>>> import numpy as np
>>> np.set_printoptions(precision=2, suppress=True, linewidth=120, floatmode="fixed")
>>> W0 = np.array([[-2, -1, 0, 1], [2, 3, 4, 5], [6, 7, 8, 9]])
>>> W0
array([[-2, -1,  0,  1],
       [ 2,  3,  4,  5],
       [ 6,  7,  8,  9]])
>>> round(float(np.trace(np.linalg.pinv(W0) @ W0)), 2)
2.0
>>> np.abs(np.diag(np.linalg.qr(W0)[1])) > 1e-9
array([ True,  True, False])
>>> np.unique(W0.round(6), axis=0).shape
(3, 4)
>>> W0.ravel(order="F")
array([-2,  2,  6, -1,  3,  7,  0,  4,  8,  1,  5,  9])
>>> W0.reshape(2, -1)
array([[-2, -1,  0,  1,  2,  3],
       [ 4,  5,  6,  7,  8,  9]])
>>> t3 = W0.reshape(3, 2, -1)
>>> t3[:, 0]
array([[-2, -1],
       [ 2,  3],
       [ 6,  7]])
>>> np.swapaxes(t3, 1, 2)[0]
array([[-2,  0],
       [-1,  1]])
>>> t3.sum(axis=1)
array([[-2,  0],
       [ 6,  8],
       [14, 16]])
>>> np.einsum("ihd,jhd->hij", t3, t3).shape
(2, 3, 3)
>>> np.round(np.linalg.svd(W0, compute_uv=False), 2) + 0
array([16.83,  2.60,  0.00])
>>> np.abs(W0).max()
np.int64(9)
>>> W0 - W0[0]
array([[0, 0, 0, 0],
       [4, 4, 4, 4],
       [8, 8, 8, 8]])
>>> W0.shape
(3, 4)
>>> [round(float(x), 2) for x in np.linalg.svd(W0, compute_uv=False)[:3]]
[16.83, 2.6, 0.0]
>>> round(np.linalg.norm(W0, 2) / np.linalg.norm(W0), 2)
np.float64(0.99)
>>> J = np.load("sample9.npy")
>>> J
array([[ 0,  3,  0,  0,  1,  0],
       [-3,  3,  0, -1,  1,  0],
       [ 6,  0,  3,  2,  0,  1],
       [ 0,  3,  0,  0,  3,  0],
       [-3,  3,  0, -3,  3,  0],
       [ 6,  0,  3,  6,  0,  3]])
>>> rng = np.random.default_rng(655674)
>>> idx = rng.permutation(6)
>>> idx
array([1, 3, 4, 5, 2, 0])
>>> B = J[idx][:, idx]
>>> np.allclose(B, J)
False
>>> np.sort(np.abs(np.linalg.eigvals(B)))
array([1.27, 1.27, 1.27, 4.73, 4.73, 4.73])
>>> X = np.array([[0, 9, 1, 6], [0, 0, 6, 4], [0, 0, 0, 5], [0, 0, 0, 0]])
>>> Uu, sig, vt = np.linalg.svd(X)
>>> sig
array([11.85,  6.51,  3.50,  0.00])
>>> np.argmax(sig[:-1] / (sig[1:] + 1e-6)) + 1
np.int64(3)
>>> B = Uu[:, :3] @ np.diag(sig[:3]) @ vt[:3]
>>> np.linalg.matrix_rank(B)
np.int64(3)
>>> np.linalg.matrix_rank(X - X[0, 0] * np.eye(4))
np.int64(3)
>>> B = np.array([[4, 1, 4]])
>>> K = B.T @ B
>>> K
array([[16,  4, 16],
       [ 4,  1,  4],
       [16,  4, 16]])
>>> B = K + rng.integers(-2, 3, (3, 1)) @ rng.integers(-2, 3, (1, 3))
>>> B
array([[16,  2, 18],
       [ 4,  0,  5],
       [16,  3, 17]])
>>> np.linalg.matrix_rank(B - K, tol=1e-8)
np.int64(1)
>>> x0 = np.array([1, 6, 3])
>>> (K @ x0).argmax()
np.int64(0)
>>> np.linalg.norm(K @ x0) <= np.linalg.norm(K, 2) * np.linalg.norm(x0) + 1e-9
np.True_
>>> K @ np.eye(3)[2]
array([16.00,  4.00, 16.00])
>>> K @ (2 * x0)
array([176,  44, 176])
>>> np.einsum("ij,j->i", K, x0)
array([88, 22, 88])
>>> F = np.array([[-1, -1, -1, -1],
...     [-1, -2, -2, -2],
...     [-1, -2, -3, -3],
...     [-1, -2, -3, -4]])
>>> gram = F.T @ F
>>> (F @ F.T).shape
(4, 4)
>>> np.trace(gram), (F ** 2).sum()
(np.int64(70), np.int64(70))
>>> np.allclose(gram, gram.T)
True
>>> gram
array([[ 4,  7,  9, 10],
       [ 7, 13, 17, 19],
       [ 9, 17, 23, 26],
       [10, 19, 26, 30]])
>>> np.linalg.svd(F, compute_uv=False) ** 2
array([68.74,  1.00,  0.18,  0.08])
>>> m1 = np.array([[0.2, -1.1, -2.5],
...     [-1.1, 0.3, -0.7],
...     [0.4, 0.4, 0.4],
...     [0.4, 1.0, -1.2]])
>>> m1[0] = m1[1] + 0.02 * rng.normal(size=3)
>>> m1
array([[-1.09,  0.27, -0.70],
       [-1.10,  0.30, -0.70],
       [ 0.40,  0.40,  0.40],
       [ 0.40,  1.00, -1.20]])
>>> Q, V = np.linalg.qr(m1[:, :2])[0], np.linalg.qr(m1[:, 2:])[0]
>>> sig = np.linalg.svd(Q.T @ V, compute_uv=False)
>>> (sig > 0.9).sum()
np.int64(0)
>>> sig
array([0.89])
>>> B = np.array([[-1, -4, 0], [0, -5, -3], [0, 3, 5]])
>>> np.linalg.matrix_rank(np.vstack([m1, B.T]))
np.int64(3)
>>> B.T @ m1.T
array([[  1.09,   1.10,  -0.40,  -0.40],
       [  0.92,   0.80,  -2.40, -10.20],
       [ -4.32,  -4.40,   0.80,  -9.00]])
>>> np.einsum("ij,ij->i", m1, m1)
array([1.76, 1.79, 0.48, 2.60])
>>> f = np.array([-4, 2, 1])
>>> np.convolve(m1[1], f)
array([ 4.40, -3.40,  2.30, -1.10, -0.70])
>>> np.array([np.convolve(row, f, "same") for row in m1])
array([[-3.26,  2.26, -1.14],
       [-3.40,  2.30, -1.10],
       [-0.80, -0.40,  1.20],
       [-3.20,  7.20, -1.40]])
>>> np.cross(m1[1, :3], m1[3, :3])
array([ 0.34, -1.60, -1.22])
>>> np.correlate(m1[1], m1[3], "full")
array([ 1.32, -1.46,  0.70, -0.58, -0.28])
>>> np.polyval(f, m1[1])
array([-6.04,  1.24, -2.36])
>>> def softmax(z):
...     e = np.exp(z - z.max(axis=-1, keepdims=True))
...     return e / e.sum(axis=-1, keepdims=True)
... 
>>> softmax(m1).sum(axis=1)
array([1.00, 1.00, 1.00, 1.00])
>>> softmax(m1[1] + -1)
array([0.15, 0.62, 0.23])
>>> S = m1 @ m1.T / np.sqrt(3)
>>> softmax(S)
array([[0.36, 0.36, 0.09, 0.19],
       [0.36, 0.36, 0.09, 0.19],
       [0.19, 0.19, 0.35, 0.28],
       [0.17, 0.18, 0.12, 0.53]])
>>> softmax(S)[1] @ m1
array([-0.67,  0.43, -0.70])
>>> softmax(S).round(6).argmax(axis=1)
array([1, 1, 2, 3])
